$ python3 -q
>>> import numpy as np
>>> np.set_printoptions(precision=1, suppress=True, linewidth=100, legacy="1.25")
>>> rnd = lambda a: np.round(a, 1) + 0
>>> arr = np.loadtxt("mat.csv", delimiter=",")
>>> print(arr)
[[ 0.   0.  -1.5]
 [-0.7 -1.5 -0.5]
 [-0.8 -1.6 -1.8]
 [-0.1 -0.3 -0.5]
 [ 0.9  1.8  0.5]
 [-0.2 -0.4 -0.7]
 [ 1.   2.  -0.7]
 [ 0.2  0.4  0.9]
 [ 0.3  0.7  1.1]
 [ 0.2  0.5 -1.3]
 [-2.3 -4.6 -0.2]
 [-1.7 -3.5 -0.1]
 [-0.4 -0.6  2.2]
 [-1.  -1.9  1.2]
 [-0.9 -1.8 -0.5]
 [-0.7 -1.4 -0.5]
 [-0.5 -1.   0.1]
 [ 0.   0.2 -1.3]
 [-0.3 -0.6 -0.8]
 [ 1.5  3.1 -0.3]
 [ 1.1  2.1  0.3]]
>>> Ac = (arr - arr.mean(axis=0)) / arr.std(axis=0)
>>> print(Ac.std(axis=0))
[1. 1. 1.]
>>> coef = np.linalg.lstsq(np.delete(Ac, 2, axis=1), Ac[:, 2])[0]
>>> print(rnd(1 - np.var(Ac[:, 2] - np.delete(Ac, 2, axis=1) @ coef)))
0.1
>>> m1 = np.load("layer17.npy")
>>> print(m1)
[[-3  2 -2]
 [ 0  3 -1]
 [ 0  0 -2]]
>>> # triangular, det is the product of the diagonal
>>> print(m1 @ m1)
[[ 9  0  8]
 [ 0  9 -1]
 [ 0  0  4]]
>>> print(rnd(np.sort(np.abs(np.linalg.eigvals(m1)))))
[2. 3. 3.]
>>> print(rnd(np.linalg.det(m1)))
18.0
>>> r0, r1 = m1[1], m1[2]
>>> print(r0 @ r0)
10
>>> pr = (r0 @ r1) / (r0 @ r0) * r0
>>> print(rnd(r1 - pr))
[ 0.  -0.6 -1.8]
>>> print(rnd(pr))
[ 0.   0.6 -0.2]
>>> r0 = np.array([1, -6, 7])
>>> B = m1 + np.outer(r0, np.eye(3)[1])
>>> print(np.linalg.matrix_rank(np.linalg.inv(B) - np.linalg.inv(m1), tol=1e-8))
1
>>> print(B)
[[-3.  3. -2.]
 [ 0. -3. -1.]
 [ 0.  7. -2.]]
>>> print(rnd(np.linalg.det(B) / np.linalg.det(m1)), rnd(1 + np.linalg.solve(m1, r0)[1]))
-2.2 -2.2
>>> print(np.linalg.matrix_rank(B - m1))
1
>>> W0 = np.load("a.npy")
>>> print(W0)
[[0 1 2]
 [0 1 2]
 [2 0 0]
 [2 2 1]]
>>> x0 = np.array([1, 3, 3])
>>> h1 = np.maximum(W0 @ x0, 0)
>>> print(W0 * (h1 > 1e-9)[:, None])
[[0 1 2]
 [0 1 2]
 [2 0 0]
 [2 2 1]]
>>> print(h1)
[ 9  9  2 11]
>>> print(np.flatnonzero(h1 > 1e-9))
[0 1 2 3]
>>> print(np.maximum(W0 @ (3 * x0), 0))
[27 27  6 33]
>>> w1 = np.array([[-1, 2, -1, 0, -1, 0], [-1, 1, 0, 1, 0, 0], [0, 2, -3, -2, 1, 3]])
>>> coef = np.array([1, 2, -2, 2, -2, -1])
>>> hid = np.maximum(W0 @ w1 + coef, 0)
>>> print(rnd((hid > 0).mean(axis=0)))
[0.  1.  0.  0.5 0.  0.8]
>>> print(hid)
[[ 0  7  0  0  0  5]
 [ 0  7  0  0  0  5]
 [ 0  6  0  2  0  0]
 [ 0 10  0  2  0  2]]
>>> cent = np.array([[0, 0], [0, 1], [2, 0], [2, 0], [1, 2], [2, 0]])
>>> print(w1 @ cent)
[[-3  0]
 [ 2  1]
 [-3  4]]
>>> B = np.c_[W0[:, :1] @ np.array([[-2]]), np.array([-1, 3, 2, 1])]
>>> print(B)
[[ 0 -1]
 [ 0  3]
 [-4  2]
 [-4  1]]
>>> print(np.linalg.matrix_rank(B))
2
>>> x0 = np.array([8, -3, -3])
>>> print(W0 @ np.eye(3)[2])
[2. 2. 0. 1.]
>>> print(W0 * x0)
[[ 0 -3 -6]
 [ 0 -3 -6]
 [16  0  0]
 [16 -6 -3]]
>>> proj = W0 @ np.linalg.solve(W0.T @ W0, W0.T)
>>> print(rnd(np.diag(proj)))
[0.5 0.5 1.  1. ]
>>> print(rnd(np.linalg.eigvalsh(proj)))
[0. 1. 1. 1.]
>>> print(rnd((np.eye(4) - proj) @ W0))
[[0. 0. 0.]
 [0. 0. 0.]
 [0. 0. 0.]
 [0. 0. 0.]]
>>> print(np.allclose(proj @ proj, proj))
True
>>> print(np.trace(proj))
3.0
>>> print(np.linalg.matrix_rank(np.eye(4) - proj))
1
>>> A = np.loadtxt("arr.csv", delimiter=",")
>>> print(A)
[[ 0. -2.  2.]
 [ 2.  0. -2.]
 [-2.  2.  0.]]
>>> # null space of dimension 1
>>> print(rnd(np.linalg.norm(A, 2)))
3.5
>>> print(rnd(np.linalg.norm(A, axis=0)))
[2.8 2.8 2.8]
>>> print([int(np.linalg.matrix_rank(np.linalg.matrix_power(m1, p))) for p in range(1, 4)])
[3, 3, 3]
>>> print(np.linalg.matrix_rank(m1 - m1[0, 0] * np.eye(3)))
2
>>> X = np.load("run16.npy")
>>> print(X)
[[ -7.   5.   3.  -1.]
 [ -7.   5.   3.  -1.]
 [-22.  10.   8.  -6.]
 [  7.  -5.  -3.   1.]]
>>> # null space of dimension 2
>>> proj = np.triu(np.array([[3, -3, 3, 3], [0, 1, 1, -3], [3, -1, 3, -1], [0, 3, -2, -3]]), 1) + np.eye(4)
>>> B = proj @ X @ np.linalg.inv(proj)
>>> print(rnd(np.linalg.det(B)))
0.0
>>> B = np.array([[0, 2], [1, 2]])
>>> cent = np.kron(B, X)
>>> print(np.linalg.matrix_rank(cent))
4
>>> print(cent)
[[ -0.   0.   0.  -0. -14.  10.   6.  -2.]
 [ -0.   0.   0.  -0. -14.  10.   6.  -2.]
 [ -0.   0.   0.  -0. -44.  20.  16. -12.]
 [  0.  -0.  -0.   0.  14. -10.  -6.   2.]
 [ -7.   5.   3.  -1. -14.  10.   6.  -2.]
 [ -7.   5.   3.  -1. -14.  10.   6.  -2.]
 [-22.  10.   8.  -6. -44.  20.  16. -12.]
 [  7.  -5.  -3.   1.  14. -10.  -6.   2.]]
>>> print(rnd(np.linalg.norm(cent, 2)), rnd(np.linalg.norm(B, 2) * np.linalg.norm(X, 2)))
88.9 88.9
>>> rank = np.linalg.matrix_rank(X)
>>> print(rank)
2
>>> null = np.linalg.svd(X)[2][rank:].T
>>> print([int(np.linalg.matrix_rank(np.delete(X, i, axis=0))) for i in range(4)])
[2, 2, 1, 2]
>>> print(null.shape)
(4, 2)
>>> print(rnd(null @ null.T))
[[ 0.2  0.1  0.2 -0.3]
 [ 0.1  0.2 -0.2 -0.3]
 [ 0.2 -0.2  0.9  0. ]
 [-0.3 -0.3  0.   0.7]]
>>> print(np.linalg.matrix_rank(X.T @ X), np.linalg.matrix_rank(X @ X.T))
2 2
>>> print([int(np.linalg.matrix_rank(X[:i])) for i in range(1, len(X) + 1)])
[1, 1, 2, 2]
>>> J = np.load("test7.npy")
>>> print(J)
[[ 2 -3]
 [ 2 -3]]
>>> # looks like rank 1
>>> rank = np.linalg.matrix_rank(J)
>>> print(rank)
1
>>> null = np.linalg.svd(J)[2][rank:].T
>>> print(J @ null)
[[0.]
 [0.]]
>>> q, vecs = np.linalg.qr(m1[:, :1])[0], np.linalg.qr(m1[:, 1:])[0]
>>> sigma = np.linalg.svd(q.T @ vecs, compute_uv=False)
>>> print(rnd(np.linalg.norm(q @ q.T - vecs @ vecs.T, 2)))
1.0
>>> print(rnd(np.degrees(np.arccos(sigma.clip(0, 1)))))
[46.7]
>>> print(rnd(sigma))
[0.7]
>>> print(rnd(np.trace(np.linalg.pinv(J) @ J)))
1.0
>>> print(np.unique(J.round(6), axis=0).shape)
(1, 2)
>>> print(rnd(J @ np.linalg.pinv(J) @ J))
[[ 2. -3.]
 [ 2. -3.]]
>>> print([round(float(x), 1) for x in np.linalg.svd(J, compute_uv=False)[:3]])
[5.1, 0.0]
>>> print(rnd(np.linalg.norm(J, 2) / np.linalg.norm(J)))
1.0
>>> print(np.linalg.matrix_rank(J, rtol=0.1))
1
>>> x0 = np.array([9, 4])
>>> print((J @ x0).argmax())
0
>>> print(np.sign((J @ x0).round(6)))
[1 1]
>>> print(J * x0)
[[ 18 -12]
 [ 18 -12]]
>>> print(J @ np.ones(2))
[-1. -1.]
>>> feats = np.load("out5.npy")
>>> print(rnd(feats))
[[ 1.6 -0.5  2.4]
 [ 2.6 -0.4  3.1]
 [-2.2 -1.   0.1]
 [ 0.4 -0.7  1.8]]
>>> np.zeros(4, 3)
Traceback (most recent call last):
  File "<python-input-105>", line 1, in <module>
    np.zeros(4, 3)
    ~~~~~~~~^^^^^^
TypeError: Cannot interpret '3' as a data type
>>> print(rnd(feats - feats[0]))
[[ 0.   0.   0. ]
 [ 1.   0.1  0.7]
 [-3.8 -0.5 -2.3]
 [-1.2 -0.2 -0.5]]
>>> print(np.linalg.matrix_rank(feats))
2
>>> print(np.abs(feats).max())
3.1
>>> print(rnd(feats.sum(axis=0)))
[ 2.3 -2.5  7.4]
>>> print(rnd(np.linalg.svd(feats, compute_uv=False)))
[5.4 2.3 0. ]
>>> print(rnd(feats.mean(axis=0)))
[ 0.6 -0.6  1.8]
>>> B = np.array([[3, 1], [0, 1], [0, 3]])
>>> mat = np.kron(np.eye(3, dtype=int), B)
>>> print(mat)
[[3 1 0 0 0 0]
 [0 1 0 0 0 0]
 [0 3 0 0 0 0]
 [0 0 3 1 0 0]
 [0 0 0 1 0 0]
 [0 0 0 3 0 0]
 [0 0 0 0 3 1]
 [0 0 0 0 0 1]
 [0 0 0 0 0 3]]
>>> x0 = np.array([7, 6, 3, 9, 1, 7])
>>> print(np.sign((mat @ x0).round(6)))
[1 1 1 1 1 1 1 1 1]
>>> print(mat * x0)
[[21  6  0  0  0  0]
 [ 0  6  0  0  0  0]
 [ 0 18  0  0  0  0]
 [ 0  0  9  9  0  0]
 [ 0  0  0  9  0  0]
 [ 0  0  0 27  0  0]
 [ 0  0  0  0  3  7]
 [ 0  0  0  0  0  7]
 [ 0  0  0  0  0 21]]
>>> print((mat @ x0).argmax())
0
>>> print(mat @ (2 * x0))
[54 12 36 36 18 54 20 14 42]
